In [1]: import numpy as np

In [2]: np.set_printoptions(precision=1, suppress=True, linewidth=200, sign=" ")

In [3]: A = np.array([[3.0, -0.2, -27.9],
   ...:     [-12.4, 22.2, -19.7],
   ...:     [2.6, 9.8, -13.7],
   ...:     [16.5, -16.5, -20.3],
   ...:     [4.1, 2.6, -9.7],
   ...:     [4.1, 34.2, 10.6],
   ...:     [-15.7, 30.7, 22.8],
   ...:     [-16.3, 17.0, -16.4],
   ...:     [-16.1, -13.3, 17.1],
   ...:     [-18.3, 16.2, 20.6],
   ...:     [-5.9, 27.6, 1.5],
   ...:     [7.9, -33.2, 5.2]])

In [4]: hat = A @ np.linalg.solve(A.T @ A, A.T)

In [5]: np.round(np.linalg.eigvalsh(hat), 1) + 0
Out[5]: array([ 0.,  0.,  0.,  0.,  0.,  0.,  0.,  0.,  0.,  1.,  1.,  1.])

In [6]: np.round(np.diag(hat), 1) + 0
Out[6]: array([ 0.2,  0.3,  0.1,  0.2,  0. ,  0.5,  0.3,  0.4,  0.4,  0.2,  0.1,  0.2])

In [7]: np.allclose(hat @ hat, hat)
Out[7]: True

In [8]: Ac = A - A.mean(axis=0)

In [9]: left, sig, Vt = np.linalg.svd(Ac, full_matrices=False)

In [10]: (np.sign(left[:, 0]) == np.sign(left[0, 0])).astype(int)
Out[10]: array([ 1,  0,  1,  1,  1,  0,  0,  0,  1,  0,  0,  1])

In [11]: np.searchsorted(np.cumsum(sig ** 2) / (sig ** 2).sum(), 0.9) + 1
Out[11]: np.int64(2)

In [12]: other = np.c_[A[:, :2] @ np.array([[3, -2], [-2, -5]]), np.array([2, 1, 3, 0, 3, 2, 0, 0, 3, 1, 1, 1])]

In [13]: print(other)
[[   9.4   -5.     2. ]
 [ -81.6  -86.2    1. ]
 [ -11.8  -54.2    3. ]
 [  82.5   49.5    0. ]
 [   7.1  -21.2    3. ]
 [ -56.1 -179.2    2. ]
 [-108.5 -122.1    0. ]
 [ -82.9  -52.4    0. ]
 [ -21.7   98.7    3. ]
 [ -87.3  -44.4    1. ]
 [ -72.9 -126.2    1. ]
 [  90.1  150.2    1. ]]

In [14]: print(np.round(np.linalg.norm(other - A @ np.linalg.lstsq(A, other)[0], axis=0), 1) + 0)
[ 0.  0.  6.]

In [15]: print(np.round(np.linalg.lstsq(A, other[:, 0])[0], 1) + 0)
[ 3. -2.  0.]

In [16]: np.linalg.matrix_rank(other)
Out[16]: np.int64(3)

In [17]: print(np.linalg.matrix_rank(np.c_[A, other]))
4

In [18]: W0 = np.array([[-3.4, 0.6, -1.7],
    ...:     [-19.0, -1.4, 7.8],
    ...:     [-20.6, -6.5, 5.6],
    ...:     [15.3, 5.2, 6.1],
    ...:     [3.0, 1.7, 9.1],
    ...:     [0.7, -1.2, -15.7],
    ...:     [-0.2, -3.7, -1.8],
    ...:     [4.9, 0.9, 10.8],
    ...:     [4.0, -5.8, -3.6],
    ...:     [-4.8, 6.5, -2.6],
    ...:     [-1.4, -6.3, 0.6],
    ...:     [-8.9, -8.3, 8.9],
    ...:     [3.7, 0.7, 0.1],
    ...:     [2.0, 9.9, -11.0],
    ...:     [-2.4, 4.7, -6.1]])

In [19]: W0
Out[19]: 
array([[ -3.4,   0.6,  -1.7],
       [-19. ,  -1.4,   7.8],
       [-20.6,  -6.5,   5.6],
       [ 15.3,   5.2,   6.1],
       [  3. ,   1.7,   9.1],
       [  0.7,  -1.2, -15.7],
       [ -0.2,  -3.7,  -1.8],
       [  4.9,   0.9,  10.8],
       [  4. ,  -5.8,  -3.6],
       [ -4.8,   6.5,  -2.6],
       [ -1.4,  -6.3,   0.6],
       [ -8.9,  -8.3,   8.9],
       [  3.7,   0.7,   0.1],
       [  2. ,   9.9, -11. ],
       [ -2.4,   4.7,  -6.1]])

In [20]: hat = W0 @ np.linalg.solve(W0.T @ W0, W0.T)

In [21]: np.trace(hat)
Out[21]: np.float64(3.0)

In [22]: hat @ W0[:, 2]
Out[22]: array([ -1.7,   7.8,   5.6,   6.1,   9.1, -15.7,  -1.8,  10.8,  -3.6,  -2.6,   0.6,   8.9,   0.1, -11. ,  -6.1])

In [23]: Z = W0[[2, 12]].astype(float)

In [24]: for _ in range(7):
    ...:     idx = np.linalg.norm(W0[:, None] - Z, axis=-1).argmin(axis=1)
    ...:     Z = np.array([W0[idx == j].mean(axis=0) for j in range(2)])
    ...: 

In [25]: print(idx)
[ 1  0  0  1  1  1  1  1  1  1  1  0  1  1  1]

In [26]: Z
Out[26]: 
array([[-16.2,  -5.4,   7.4],
       [  1.8,   1.1,  -1.3]])

In [27]: np.abs(Z[1] - Z[0]).argmax()
Out[27]: np.int64(0)

In [28]: Z[1] - Z[0]
Out[28]: array([18. ,  6.5, -8.8])

In [29]: other = np.c_[W0[:, :2] @ np.array([[1, 2], [3, 0]]), np.array([0, 1, -2, 0, -4, -1, -3, -2, 4, -1, -4, 0, -5, 2, -3])]

In [30]: other
Out[30]: 
array([[ -1.6,  -6.8,   0. ],
       [-23.2, -38. ,   1. ],
       [-40.1, -41.2,  -2. ],
       [ 30.9,  30.6,   0. ],
       [  8.1,   6. ,  -4. ],
       [ -2.9,   1.4,  -1. ],
       [-11.3,  -0.4,  -3. ],
       [  7.6,   9.8,  -2. ],
       [-13.4,   8. ,   4. ],
       [ 14.7,  -9.6,  -1. ],
       [-20.3,  -2.8,  -4. ],
       [-33.8, -17.8,   0. ],
       [  5.8,   7.4,  -5. ],
       [ 31.7,   4. ,   2. ],
       [ 11.7,  -4.8,  -3. ]])

In [31]: np.linalg.matrix_rank(np.c_[W0, other])
Out[31]: np.int64(4)

In [32]: E = np.loadtxt("w.csv", delimiter=",")

In [33]: E
Out[33]: 
array([[-0.3, -2.3,  2.4],
       [ 7.4, -1.8,  2.6],
       [-3.3,  6.7, -0.3]])

In [34]: hat = np.triu(np.array([[0, 1, 0], [-2, 3, 2], [-3, -2, 1]]), 1) + np.eye(3)

In [35]: other = hat @ E @ np.linalg.inv(hat)

In [36]: print(np.linalg.matrix_rank(other))
3

In [37]: round(np.trace(other), 1), np.trace(E)
Out[37]: (np.float64(-2.4), np.float64(-2.4))

In [38]: round(float(np.linalg.det(other)), 1)
Out[38]: 124.4

In [39]: print(hat @ E - E @ hat)
[[  7.4  -1.5   7.2]
 [ -6.6   6.    3. ]
 [  0.    3.3 -13.4]]

In [40]: (E - E.T) / 2
Out[40]: 
array([[ 0. , -4.8,  2.8],
       [ 4.8,  0. , -2. ],
       [-2.8,  2. ,  0. ]])

In [41]: np.linalg.determinant(E)
Traceback (most recent call last):
  Cell In[41], line 1
    np.linalg.determinant(E)
AttributeError: module 'numpy.linalg' has no attribute 'determinant'


In [42]: print(np.trace(E))
-2.4

In [43]: (E + E.T) / 2
Out[43]: 
array([[-0.3,  2.6, -0.4],
       [ 2.6, -1.8,  4.7],
       [-0.4,  4.7, -0.3]])

In [44]: np.allclose(E @ E.T, E.T @ E)
Out[44]: False

In [45]: round(float(np.abs(np.linalg.eigvals(E)).max()), 1)
Out[45]: 5.7

In [46]: E @ E
Out[46]: 
array([[-24.8,  20.9,  -7.4],
       [-24.1,   3.6,  12.3],
       [ 51.6,  -6.5,   9.6]])

In [47]: vec = np.array([0, -1, 1])

In [48]: rhs = E @ vec

In [49]: coef, lr = np.zeros(3), 1 / np.linalg.norm(E, 2) ** 2

In [50]: for i in range(4):
    ...:     coef -= lr * E.T @ (E @ coef - rhs)
    ...:     if i % 1 == 0: print(i, round(np.linalg.norm(E @ coef - rhs), 1))
    ...: 
0 3.2
1 2.7
2 2.3
3 2.1

In [51]: print(round(float(np.linalg.cond(E)), 1))
4.0

In [52]: t3 = np.stack([E, -3 * E, E[::-1]])

In [53]: np.linalg.norm(t3, axis=(1, 2))
Out[53]: array([ 11.5,  34.4,  11.5])

In [54]: t3.sum(axis=0)
Out[54]: 
array([[ -2.7,  11.3,  -5.1],
       [ -7.4,   1.8,  -2.6],
       [  6.3, -15.7,   3. ]])

In [55]: t3.shape
Out[55]: (3, 3, 3)

In [56]: np.linalg.det(t3)
Out[56]: array([  124.4, -3359.6,  -124.4])

In [57]: np.einsum("bij,cij->bc", t3, t3)
Out[57]: 
array([[ 131.8, -395.3,   34.5],
       [-395.3, 1185.9, -103.4],
       [  34.5, -103.4,  131.8]])

In [58]: data = np.array([[1, 2, -1, -1], [-3, 0, 3, -2], [1, 2, -1, -1], [-1, -2, 2, -3]])

In [59]: other = data / np.sqrt((data ** 2).mean(axis=1, keepdims=True))

In [60]: data - data.mean(axis=1, keepdims=True)
Out[60]: 
array([[ 0.8,  1.8, -1.2, -1.2],
       [-2.5,  0.5,  3.5, -1.5],
       [ 0.8,  1.8, -1.2, -1.2],
       [ 0. , -1. ,  3. , -2. ]])

In [61]: np.linalg.norm(other, axis=1)
Out[61]: array([ 2.,  2.,  2.,  2.])
